$ python -q
>>> import numpy as np
>>> np.set_printoptions(suppress=True, linewidth=100)
>>> rd = lambda a: np.round(a, 2) + 0
>>> m1 = np.load("dump.npy")
>>> m1
array([[ -6,  15,   6,  21,  27],
       [  6, -15,  -6, -21, -27],
       [ -4,  10,   4,  14,  18]])
>>> np.unique(m1.round(6), axis=0).shape
(3, 5)
>>> np.allclose(m1[:-1].T @ np.linalg.lstsq(m1[:-1].T, m1[-1])[0], m1[-1])
True
>>> try:
...     np.linalg.inv(m1)
... except np.linalg.LinAlgError as e:
...     print(repr(e))
... 
LinAlgError('Last 2 dimensions of the array must be square')
>>> Uu, sig, Vh = np.linalg.svd(m1, full_matrices=False)
>>> rd(np.sqrt((sig ** 2).sum())), rd(np.linalg.norm(m1))
(np.float64(59.88), np.float64(59.88))
>>> np.abs(Uu[:, 0]).round(6).argmax()
np.int64(0)
>>> rd(Uu.T @ m1 @ Vh.T)
array([[59.88,  0.  ,  0.  ],
       [ 0.  ,  0.  ,  0.  ],
       [ 0.  ,  0.  ,  0.  ]])
>>> np.cumsum(sig ** 2) / np.sum(sig ** 2)
array([1., 1., 1.])
>>> np.allclose(Uu * sig @ Vh, m1)
True
>>> rd(Uu.T @ Uu)
array([[1., 0., 0.],
       [0., 1., 0.],
       [0., 0., 1.]])
>>> rd(Vh @ Vh.T)
array([[1., 0., 0.],
       [0., 1., 0.],
       [0., 0., 1.]])
>>> rank = np.linalg.matrix_rank(m1)
>>> rank
np.int64(1)
>>> null = np.linalg.svd(m1)[2][rank:].T
>>> [int(np.linalg.matrix_rank(m1[:, :j + 1])) for j in range(5)]
[1, 1, 1, 1, 1]
>>> np.allclose(m1 @ null, 0)
True
>>> rd(m1 @ null)
array([[0., 0., 0., 0.],
       [0., 0., 0., 0.],
       [0., 0., 0., 0.]])
